In [1]: import numpy as np

In [2]: from numpy import linalg as LA

In [3]: np.set_printoptions(suppress=True, linewidth=120)

In [4]: feats = np.load("dump.npy")

In [5]: print(feats)
[[3 0 0 0 3 0 1 0]
 [0 4 0 2 0 0 0 1]
 [3 0 1 0 3 0 3 0]
 [0 0 0 4 0 3 0 4]
 [1 0 3 0 0 0 2 0]
 [0 5 0 1 0 4 0 3]
 [4 0 1 0 3 0 2 0]
 [0 2 0 0 0 3 0 1]]

In [6]: (feats - feats.T) / 2
Out[6]: 
array([[ 0. ,  0. , -1.5,  0. ,  1. ,  0. , -1.5,  0. ],
       [ 0. ,  0. ,  0. ,  1. ,  0. , -2.5,  0. , -0.5],
       [ 1.5,  0. ,  0. ,  0. ,  0. ,  0. ,  1. ,  0. ],
       [ 0. , -1. ,  0. ,  0. ,  0. ,  1. ,  0. ,  2. ],
       [-1. ,  0. ,  0. ,  0. ,  0. ,  0. , -0.5,  0. ],
       [ 0. ,  2.5,  0. , -1. ,  0. ,  0. ,  0. ,  0. ],
       [ 1.5,  0. , -1. ,  0. ,  0.5,  0. ,  0. ,  0. ],
       [ 0. ,  0.5,  0. , -2. ,  0. ,  0. ,  0. ,  0. ]])

In [7]: LA.determinant(feats)
---------------------------------------------------------------------------
AttributeError                            Traceback (most recent call last)
Cell In[7], line 1
----> 1 LA.determinant(feats)

AttributeError: module 'numpy.linalg' has no attribute 'determinant'

In [8]: print(np.allclose(feats @ feats.T, feats.T @ feats))
False

In [9]: print((feats + feats.T) / 2)
[[3.  0.  1.5 0.  2.  0.  2.5 0. ]
 [0.  4.  0.  1.  0.  2.5 0.  1.5]
 [1.5 0.  1.  0.  3.  0.  2.  0. ]
 [0.  1.  0.  4.  0.  2.  0.  2. ]
 [2.  0.  3.  0.  0.  0.  2.5 0. ]
 [0.  2.5 0.  2.  0.  4.  0.  3. ]
 [2.5 0.  2.  0.  2.5 0.  2.  0. ]
 [0.  1.5 0.  2.  0.  3.  0.  1. ]]

In [10]: np.trace(feats)
Out[10]: np.int64(19)

In [11]: print(np.allclose(feats, feats.T))
False

In [12]: np.round(np.sort(np.abs(LA.eigvals(feats))), 3)
Out[12]: array([0.621, 0.798, 0.798, 1.796, 3.588, 3.588, 7.876, 9.   ])

In [13]: E = np.load("a.npy")

In [14]: E
Out[14]: 
array([[ 68,  62,  46,  24,  40,  46,  40],
       [ 62, 137,  65,  46,  64,  88,  76],
       [ 46,  65,  69,  21,  53,  45,  41],
       [ 24,  46,  21,  28,  23,  26,  27],
       [ 40,  64,  53,  23,  48,  39,  44],
       [ 46,  88,  45,  26,  39,  73,  45],
       [ 40,  76,  41,  27,  44,  45,  71]])

In [15]: L = LA.cholesky(E)

In [16]: LA.eigvalsh(E).min() > 0
Out[16]: np.True_

In [17]: print(np.round(np.diag(L) ** 2, 3))
[68.    80.471 31.275 12.154  4.344 11.216 21.365]

In [18]: np.round(L @ L.T, 3)
Out[18]: 
array([[ 68.,  62.,  46.,  24.,  40.,  46.,  40.],
       [ 62., 137.,  65.,  46.,  64.,  88.,  76.],
       [ 46.,  65.,  69.,  21.,  53.,  45.,  41.],
       [ 24.,  46.,  21.,  28.,  23.,  26.,  27.],
       [ 40.,  64.,  53.,  23.,  48.,  39.,  44.],
       [ 46.,  88.,  45.,  26.,  39.,  73.,  45.],
       [ 40.,  76.,  41.,  27.,  44.,  45.,  71.]])

In [19]: np.allclose(E @ E.T, E.T @ E)
Out[19]: True

In [20]: np.round(np.sort(np.abs(LA.eigvals(E))), 3)
Out[20]: array([  1.883,   6.124,  15.32 ,  24.904,  30.396,  43.542, 371.831])

In [21]: np.trace(E)
Out[21]: np.int64(494)

In [22]: np.round(np.abs(LA.eigvals(E)).max(), 3)
Out[22]: np.float64(371.831)

In [23]: out = LA.invert(E)
---------------------------------------------------------------------------
AttributeError                            Traceback (most recent call last)
Cell In[23], line 1
----> 1 out = LA.invert(E)

AttributeError: module 'numpy.linalg' has no attribute 'invert'

In [24]: out = LA.inv(E)

In [25]: np.round(E @ out, 3) + 0
Out[25]: 
array([[1., 0., 0., 0., 0., 0., 0.],
       [0., 1., 0., 0., 0., 0., 0.],
       [0., 0., 1., 0., 0., 0., 0.],
       [0., 0., 0., 1., 0., 0., 0.],
       [0., 0., 0., 0., 1., 0., 0.],
       [0., 0., 0., 0., 0., 1., 0.],
       [0., 0., 0., 0., 0., 0., 1.]])

In [26]: (np.abs(out) > 1e-9).astype(int)
Out[26]: 
array([[1, 1, 1, 1, 1, 1, 1],
       [1, 1, 1, 1, 1, 1, 1],
       [1, 1, 1, 1, 1, 1, 1],
       [1, 1, 1, 1, 1, 1, 1],
       [1, 1, 1, 1, 1, 1, 1],
       [1, 1, 1, 1, 1, 1, 1],
       [1, 1, 1, 1, 1, 1, 1]])

In [27]: print(np.round(LA.det(E) * LA.det(out), 3))
1.0

In [28]: np.allclose(out, E.T)
Out[28]: False

In [29]: M = np.loadtxt("sample6.csv", delimiter=",")

In [30]: M
Out[30]: 
array([[ 0., -1.,  0.,  4.,  5.],
       [ 0.,  0.,  0.,  0.,  0.],
       [ 0.,  0.,  0., -5., -4.],
       [ 0.,  5.,  0.,  0.,  0.],
       [ 0.,  0.,  0.,  0.,  0.]])

In [31]: [round(float(x), 3) for x in LA.svd(M, compute_uv=False)[:3]]
Out[31]: [9.04, 5.029, 0.99]

In [32]: LA.matrix_rank(M, rtol=0.1)
Out[32]: np.int64(3)

In [33]: LA.cond(M) > 100
Out[33]: np.True_

In [34]: np.round(LA.norm(M, 2) / LA.norm(M), 3)
Out[34]: np.float64(0.87)

In [35]: print(np.argsort(-LA.norm(M, axis=0).round(6), kind="stable")[:3])
[3 4 1]

In [36]: out = feats[0, 0] * feats[1:] - np.outer(feats[1:, 0], feats[0])

In [37]: out
Out[37]: 
array([[ 0, 12,  0,  6,  0,  0,  0,  3],
       [ 0,  0,  3,  0,  0,  0,  6,  0],
       [ 0,  0,  0, 12,  0,  9,  0, 12],
       [ 0,  0,  9,  0, -3,  0,  5,  0],
       [ 0, 15,  0,  3,  0, 12,  0,  9],
       [ 0,  0,  3,  0, -3,  0,  2,  0],
       [ 0,  6,  0,  0,  0,  9,  0,  3]])

In [38]: np.round(feats[:, 0] / feats[0, 0], 3)
Out[38]: array([1.   , 0.   , 1.   , 0.   , 0.333, 0.   , 1.333, 0.   ])

In [39]: proj = np.triu(np.array([[-2, 3, 3, -1, 0],
    ...:     [-2, 2, -1, -2, 1],
    ...:     [-1, 2, 2, -2, -2],
    ...:     [-3, 0, 3, 2, -2],
    ...:     [0, -3, -2, -1, -3]]), 1) + np.eye(5)

In [40]: out = proj @ M @ LA.inv(proj)

In [41]: print(out)
[[   0.   -6.   -6.  -35.  -83.]
 [   0.  -10.  -10.  -35.  -76.]
 [   0.  -10.  -10.  -45. -104.]
 [   0.    5.    5.   20.   45.]
 [   0.    0.    0.    0.    0.]]

In [42]: np.round(np.poly(out), 3) + 0
Out[42]: array([1., 0., 0., 0., 0., 0.])

In [43]: np.trace(out), np.trace(M)
Out[43]: (np.float64(0.0), np.float64(0.0))

In [44]: proj @ M - M @ proj
Out[44]: 
array([[  0.,  -5.,  -1., -17.,  -3.],
       [  0., -10.,   0.,   5.,   4.],
       [  0., -10.,   0.,   0., -10.],
       [  0.,   0.,   5.,  10.,  -5.],
       [  0.,   0.,   0.,   0.,   0.]])

In [45]: np.round(LA.det(out), 3)
Out[45]: np.float64(0.0)

In [46]: U, sig, vt = LA.svd(M)

In [47]: vecs = vt[:(sig > 1e-8).sum()]

In [48]: rng = np.random.default_rng(60)

In [49]: x0 = M[1] + 2 * M[0] + rng.integers(2) * np.eye(5)[2]

In [50]: x0
Out[50]: array([ 0., -2.,  0.,  8., 10.])

In [51]: round(float(LA.norm(x0 - vecs.T @ vecs @ x0)), 3)
Out[51]: 0.0

In [52]: np.round(np.diag(vecs.T @ vecs), 3) + 0
Out[52]: array([0., 1., 0., 1., 1.])

In [53]: data = np.array([[0.25, 0.25, 0.0, 0.0, 0.25, 0.25, 0.0],
    ...:     [0.0, 0.5, 0.0, 0.0, 0.0, 0.5, 0.0],
    ...:     [0.0, 0.0, 0.25, 0.25, 0.0, 0.25, 0.25],
    ...:     [0.0, 0.2, 0.2, 0.4, 0.2, 0.0, 0.0],
    ...:     [0.0, 0.0, 0.25, 0.0, 0.5, 0.25, 0.0],
    ...:     [0.0, 0.0, 0.0, 0.0, 0.0, 1.0, 0.0],
    ...:     [0.0, 0.25, 0.0, 0.0, 0.0, 0.25, 0.5]])

In [54]: out = data / LA.norm(data, axis=1, keepdims=True)

In [55]: cov = out @ out.T

In [56]: (cov - 2 * np.eye(7)).round(6).argmax(axis=1)
Out[56]: array([1, 0, 6, 2, 0, 1, 2])

In [57]: r0 = np.array([-5, 5, 1, -9, -4, 3, -9])

In [58]: out = data + np.outer(r0, np.eye(7)[0])

In [59]: print(LA.matrix_rank(LA.inv(out) - LA.inv(data), tol=1e-8))
1

In [60]: round(float(LA.det(out) / LA.det(data)), 3), np.round(1 + LA.solve(data, r0)[0], 3)
Out[60]: (10.667, np.float64(10.667))

In [61]: LA.matrix_rank(out - data)
Out[61]: np.int64(1)

In [62]: mat = np.load("block12.npy")

In [63]: mat
Out[63]: 
array([[0, 0, 1, 0],
       [0, 0, 1, 1],
       [1, 1, 0, 1],
       [0, 1, 1, 0]])

In [64]: w, vecs = LA.eigh(mat)

In [65]: x0 = np.array([0, 0, -1, -2])

In [66]: print(np.round(vecs * np.maximum(w, 0) @ vecs.T, 3))
[[0.379 0.226 0.438 0.226]
 [0.226 0.635 0.665 0.635]
 [0.438 0.665 0.832 0.665]
 [0.226 0.635 0.665 0.635]]

In [67]: np.abs(mat).sum(axis=1).max(), round(np.abs(w).max(), 3)
Out[67]: (np.int64(3), np.float64(2.17))

In [68]: X = np.load("data.npy")

In [69]: print(X)
[[5 0 0]
 [7 4 0]
 [7 1 3]]

In [70]: q, vecs = LA.qr(X[:, :1])[0], LA.qr(X[:, 1:])[0]

In [71]: sig = LA.svd(q.T @ vecs, compute_uv=False)

In [72]: (sig > 0.9).sum()
Out[72]: np.int64(0)

In [73]: out = X / LA.norm(X, axis=1, keepdims=True)

In [74]: cov = out @ out.T

In [75]: print((np.abs(cov) > 0.9).astype(int))
[[1 0 1]
 [0 1 0]
 [1 0 1]]

In [76]: np.round(LA.norm(out, axis=1), 3)
Out[76]: array([1., 1., 1.])

In [77]: cov[2].round(3)
Out[77]: array([0.911, 0.856, 1.   ])

In [78]: round(np.degrees(np.arccos(np.clip(cov[2, 0], -1, 1))), 3)
Out[78]: np.float64(24.311)

In [79]: np.allclose(X, X.T)
Out[79]: False

In [80]: np.round(LA.det(X), 3)
Out[80]: np.float64(60.0)

In [81]: LA.matrix_power(X, 4)
Out[81]: 
array([[ 625,    0,    0],
       [2583,  256,    0],
       [2583,  175,   81]])

In [82]: print(np.allclose(X @ X.T, X.T @ X))
False

In [83]: np.trace(X)
Out[83]: np.int64(12)

In [84]: (X + X.T) / 2
Out[84]: 
array([[5. , 3.5, 3.5],
       [3.5, 4. , 0.5],
       [3.5, 0.5, 3. ]])

In [85]: print((X - X.T) / 2)
[[ 0.  -3.5 -3.5]
 [ 3.5  0.  -0.5]
 [ 3.5  0.5  0. ]]

In [86]: out = np.array([[-3, -2, 3, -1], [2, 2, -1, 3], [-1, -3, -1, 3], [-3, 0, 1, 3]])

In [87]: A = np.tril(out)

In [88]: A
Out[88]: 
array([[-3,  0,  0,  0],
       [ 2,  2,  0,  0],
       [-1, -3, -1,  0],
       [-3,  0,  1,  3]])

In [89]: out = np.array([[7, 8, 5], [0, 3, 3], [0, 6, 1], [7, 5, 0]])

In [90]: A @ out
Out[90]: 
array([[-21, -24, -15],
       [ 14,  22,  16],
       [ -7, -23, -15],
       [  0,  -3, -14]])

In [91]: print(out.T @ A.T)
[[-21  14  -7   0]
 [-24  22 -23  -3]
 [-15  16 -15 -14]]

In [92]: round(LA.eigvals(A).sum().real, 3)
Out[92]: np.float64(1.0)

In [93]: np.round(LA.det(A[::-1]), 3)
Out[93]: np.float64(18.0)

In [94]: np.round(LA.eigvals(A), 3)
Out[94]: array([ 3., -1.,  2., -3.])

In [95]: np.einsum("ij,ji->", A, A)
Out[95]: np.int64(23)

In [96]: w, vecs = LA.eig(A)

In [97]: print(np.prod(w))
18.0

In [98]: arr = np.array([[0.2, -1.7, 0.6, 0.6, -2.3, -0.5, 1.0, -1.9],
    ...:     [-0.2, -0.8, -0.2, -0.5, 0.1, -0.8, -0.1, 0.7],
    ...:     [-0.5, -0.9, -1.0, -0.2, -1.3, -0.6, 0.5, 1.1],
    ...:     [0.5, -0.6, -1.1, 1.3, 1.0, -0.3, 1.3, 1.0],
    ...:     [-0.5, 0.1, -0.4, -0.8, 0.4, -0.1, -0.9, 1.1],
    ...:     [-0.8, 0.0, 1.4, 1.1, -1.5, -0.5, 0.5, 0.4],
    ...:     [-1.5, 0.8, -0.6, -0.9, -0.9, -0.4, 1.9, 1.6]])

In [99]: arr[2] = arr[0] + 0.05 * rng.normal(size=8)

In [100]: arr.round(3)
Out[100]: 
array([[ 0.2  , -1.7  ,  0.6  ,  0.6  , -2.3  , -0.5  ,  1.   , -1.9  ],
       [-0.2  , -0.8  , -0.2  , -0.5  ,  0.1  , -0.8  , -0.1  ,  0.7  ],
       [ 0.182, -1.659,  0.537,  0.536, -2.246, -0.441,  1.087, -1.909],
       [ 0.5  , -0.6  , -1.1  ,  1.3  ,  1.   , -0.3  ,  1.3  ,  1.   ],
       [-0.5  ,  0.1  , -0.4  , -0.8  ,  0.4  , -0.1  , -0.9  ,  1.1  ],
       [-0.8  ,  0.   ,  1.4  ,  1.1  , -1.5  , -0.5  ,  0.5  ,  0.4  ],
       [-1.5  ,  0.8  , -0.6  , -0.9  , -0.9  , -0.4  ,  1.9  ,  1.6  ]])

In [101]: x0 = np.array([1, 1, 1, 0, -2, 2, 0, -1])

In [102]: h = np.maximum(arr @ x0, 0)

In [103]: print(np.round(np.tanh(arr @ x0), 3))
[ 1.    -0.999  1.    -1.    -0.994  0.976 -0.956]

In [104]: np.round(np.maximum(arr @ x0, 0) - np.maximum(-arr @ x0, 0), 3)
Out[104]: array([ 4.6  , -3.7  ,  4.579, -4.8  , -2.9  ,  2.2  , -1.9  ])

In [105]: np.round(arr * (h > 1e-9)[:, None], 3)
Out[105]: 
array([[ 0.2  , -1.7  ,  0.6  ,  0.6  , -2.3  , -0.5  ,  1.   , -1.9  ],
       [-0.   , -0.   , -0.   , -0.   ,  0.   , -0.   , -0.   ,  0.   ],
       [ 0.182, -1.659,  0.537,  0.536, -2.246, -0.441,  1.087, -1.909],
       [ 0.   , -0.   , -0.   ,  0.   ,  0.   , -0.   ,  0.   ,  0.   ],
       [-0.   ,  0.   , -0.   , -0.   ,  0.   , -0.   , -0.   ,  0.   ],
       [-0.8  ,  0.   ,  1.4  ,  1.1  , -1.5  , -0.5  ,  0.5  ,  0.4  ],
       [-0.   ,  0.   , -0.   , -0.   , -0.   , -0.   ,  0.   ,  0.   ]])

In [106]: print(h.round(3))
[4.6   0.    4.579 0.    0.    2.2   0.   ]
